$ python3 -q
>>> import numpy as np
>>> import numpy.linalg as la
>>> np.set_printoptions(suppress=True, linewidth=120)
>>> M = np.load("data.npy")
>>> M
array([[ 6,  8,  2, -3, -5],
       [ 3, -2,  5,  8, -1],
       [ 6,  5,  2,  1, -5],
       [ 3, -4, -1,  4,  8],
       [ 8, -3,  7,  6, -1]])
>>> hat = np.triu(np.array([[-3, -1, -3, 3, 0],
...     [0, -3, 2, -3, 1],
...     [-2, -2, 3, 0, 0],
...     [2, -1, -1, 3, -2],
...     [-3, -3, -3, -1, -3]]), 1) + np.eye(5)
>>> M2 = hat @ M @ la.inv(hat)
>>> np.trace(M2), np.trace(M)
(np.float64(9.0), np.int64(9))
>>> np.round(np.poly(M2), 3)
array([    1.,    -9.,    15.,   254., -2331., -6691.])
>>> x0 = np.array([9, 0, -9, -3, -9])
>>> np.sign((M @ x0).round(6))
array([ 1, -1,  1, -1,  0])
>>> print(M * x0)
[[ 54   0 -18   9  45]
 [ 27   0 -45 -24   9]
 [ 54   0 -18  -3  45]
 [ 27   0   9 -12 -72]
 [ 72   0 -63 -18   9]]
>>> M @ x0
array([ 90, -33,  78, -48,   0])
>>> la.norm(M @ x0) <= la.norm(M, 2) * la.norm(x0) + 1e-9
np.True_
>>> print((M @ x0).argmax())
0
>>> M @ (2 * x0)
array([180, -66, 156, -96,   0])
>>> A = np.loadtxt("test12.csv", delimiter=",")
>>> A.round(3)
array([[-0.199,  0.413, -1.48 , -2.569],
       [ 0.143, -0.955,  0.941,  2.68 ],
       [-0.241, -1.978, -2.242,  0.045],
       [ 0.191, -0.498,  1.404,  2.597],
       [ 0.16 , -0.802,  1.106,  2.666],
       [ 0.241,  0.147,  1.914,  2.293],
       [-0.278, -1.157, -2.382, -1.382],
       [ 0.198,  2.162,  1.944, -0.713],
       [ 0.211, -0.269,  1.603,  2.513],
       [-0.08 ,  1.413, -0.368, -2.62 ],
       [ 0.249,  1.916,  2.292,  0.116],
       [-0.11 , -2.175, -1.257,  1.637],
       [ 0.179, -0.626,  1.283,  2.632],
       [-0.275, -1.469, -2.419, -0.957],
       [-0.227,  0.072, -1.758, -2.419],
       [-0.022,  1.738,  0.143, -2.441],
       [-0.267, -1.677, -2.396, -0.613],
       [ 0.278,  1.295,  2.407,  1.205],
       [-0.126, -2.195, -1.382,  1.502],
       [ 0.109,  2.174,  1.251, -1.643],
       [-0.17 , -2.204, -1.727,  1.062],
       [ 0.031, -1.696, -0.069,  2.473]])
>>> z = A[:, 1] > np.median(A[:, 1])
>>> f = A[z].mean(axis=0) - A[~z].mean(axis=0)
>>> round((((A - A.mean(axis=0)) @ f > 0) == z).mean(), 3)
np.float64(0.955)
>>> f.round(3)
array([ 0.173,  2.5  ,  1.809, -1.402])
>>> z.astype(int)
array([1, 0, 0, 1, 0, 1, 0, 1, 1, 1, 1, 0, 0, 0, 1, 1, 0, 1, 0, 1, 0, 0])
>>> rk = la.matrix_rank(A)
>>> rk
np.int64(2)
>>> N = la.svd(A)[2][rk:].T
>>> [int(la.matrix_rank(A[:, :j + 1])) for j in range(4)]
[1, 2, 2, 2]
>>> [int(la.matrix_rank(A[:i])) for i in range(1, len(A) + 1)]
[1, 2, 2, 2, 2, 2, 2, 2, 2, 2, 2, 2, 2, 2, 2, 2, 2, 2, 2, 2, 2, 2]
>>> print(N.shape)
(4, 2)
>>> np.round(N @ N.T, 3)
array([[ 0.991, -0.038, -0.074, -0.04 ],
       [-0.038,  0.457, -0.394,  0.303],
       [-0.074, -0.394,  0.35 , -0.259],
       [-0.04 ,  0.303, -0.259,  0.201]])
>>> d = la.norm(A[:, None] - A[None], axis=-1)
>>> (d + 1e9 * np.eye(22)).round(6).argmin(axis=1)
array([14,  4, 16, 12,  1,  8, 13, 10,  3, 15,  7, 18,  3, 16,  0,  9, 13, 10, 11,  7, 18,  1])
>>> la.matrix_rank(d ** 2)
np.int64(3)
>>> arr = np.load("a.npy")
>>> arr
array([[ 2,  2,  2,  2,  2,  2,  2,  2],
       [ 2,  4,  4,  4,  4,  4,  4,  4],
       [ 2,  4,  6,  6,  6,  6,  6,  6],
       [ 2,  4,  6,  8,  8,  8,  8,  8],
       [ 2,  4,  6,  8, 10, 10, 10, 10],
       [ 2,  4,  6,  8, 10, 12, 12, 12],
       [ 2,  4,  6,  8, 10, 12, 14, 14],
       [ 2,  4,  6,  8, 10, 12, 14, 16]])
>>> Lm = la.cholesky(arr)
>>> round(float(np.prod(np.diag(Lm)) ** 2), 3), round(la.det(arr), 3)
(256.0, np.float64(256.0))
>>> print(np.round(Lm @ Lm.T, 3))
[[ 2.  2.  2.  2.  2.  2.  2.  2.]
 [ 2.  4.  4.  4.  4.  4.  4.  4.]
 [ 2.  4.  6.  6.  6.  6.  6.  6.]
 [ 2.  4.  6.  8.  8.  8.  8.  8.]
 [ 2.  4.  6.  8. 10. 10. 10. 10.]
 [ 2.  4.  6.  8. 10. 12. 12. 12.]
 [ 2.  4.  6.  8. 10. 12. 14. 14.]
 [ 2.  4.  6.  8. 10. 12. 14. 16.]]
>>> print(Lm.round(3))
[[1.414 0.    0.    0.    0.    0.    0.    0.   ]
 [1.414 1.414 0.    0.    0.    0.    0.    0.   ]
 [1.414 1.414 1.414 0.    0.    0.    0.    0.   ]
 [1.414 1.414 1.414 1.414 0.    0.    0.    0.   ]
 [1.414 1.414 1.414 1.414 1.414 0.    0.    0.   ]
 [1.414 1.414 1.414 1.414 1.414 1.414 0.    0.   ]
 [1.414 1.414 1.414 1.414 1.414 1.414 1.414 0.   ]
 [1.414 1.414 1.414 1.414 1.414 1.414 1.414 1.414]]
>>> rng = np.random.default_rng(822)
>>> z = rng.permutation(8)
>>> M2 = Lm[:, z] * rng.choice([-1, 1], 8)
>>> M2.round(3)
array([[ 0.   ,  0.   , -0.   , -0.   ,  1.414, -0.   ,  0.   , -0.   ],
       [ 0.   ,  0.   , -0.   , -1.414,  1.414, -0.   ,  0.   , -0.   ],
       [ 0.   ,  0.   , -1.414, -1.414,  1.414, -0.   ,  0.   , -0.   ],
       [ 0.   ,  1.414, -1.414, -1.414,  1.414, -0.   ,  0.   , -0.   ],
       [ 0.   ,  1.414, -1.414, -1.414,  1.414, -0.   ,  0.   , -1.414],
       [ 0.   ,  1.414, -1.414, -1.414,  1.414, -0.   ,  1.414, -1.414],
       [ 1.414,  1.414, -1.414, -1.414,  1.414, -0.   ,  1.414, -1.414],
       [ 1.414,  1.414, -1.414, -1.414,  1.414, -1.414,  1.414, -1.414]])
>>> Uu, _, Vh = la.svd(Lm.T @ M2)
>>> np.round(Uu @ Vh, 3) + 0
array([[ 0.,  0.,  0.,  0.,  1.,  0.,  0.,  0.],
       [ 0.,  0.,  0., -1.,  0.,  0.,  0.,  0.],
       [ 0.,  0., -1.,  0.,  0.,  0.,  0.,  0.],
       [ 0.,  1.,  0.,  0.,  0.,  0.,  0.,  0.],
       [ 0.,  0.,  0.,  0.,  0.,  0.,  0., -1.],
       [ 0.,  0.,  0.,  0.,  0.,  0.,  1.,  0.],
       [ 1.,  0.,  0.,  0.,  0.,  0.,  0.,  0.],
       [ 0.,  0.,  0.,  0.,  0., -1.,  0.,  0.]])
>>> np.round(la.lstsq(Lm, M2)[0], 3) + 0
array([[ 0.,  0.,  0.,  0.,  1.,  0.,  0.,  0.],
       [ 0.,  0.,  0., -1.,  0.,  0.,  0.,  0.],
       [ 0.,  0., -1.,  0.,  0.,  0.,  0.,  0.],
       [ 0.,  1.,  0.,  0.,  0.,  0.,  0.,  0.],
       [ 0.,  0.,  0.,  0.,  0.,  0.,  0., -1.],
       [ 0.,  0.,  0.,  0.,  0.,  0.,  1.,  0.],
       [ 1.,  0.,  0.,  0.,  0.,  0.,  0.,  0.],
       [ 0.,  0.,  0.,  0.,  0., -1.,  0.,  0.]])
>>> z
array([6, 3, 2, 1, 0, 7, 5, 4])
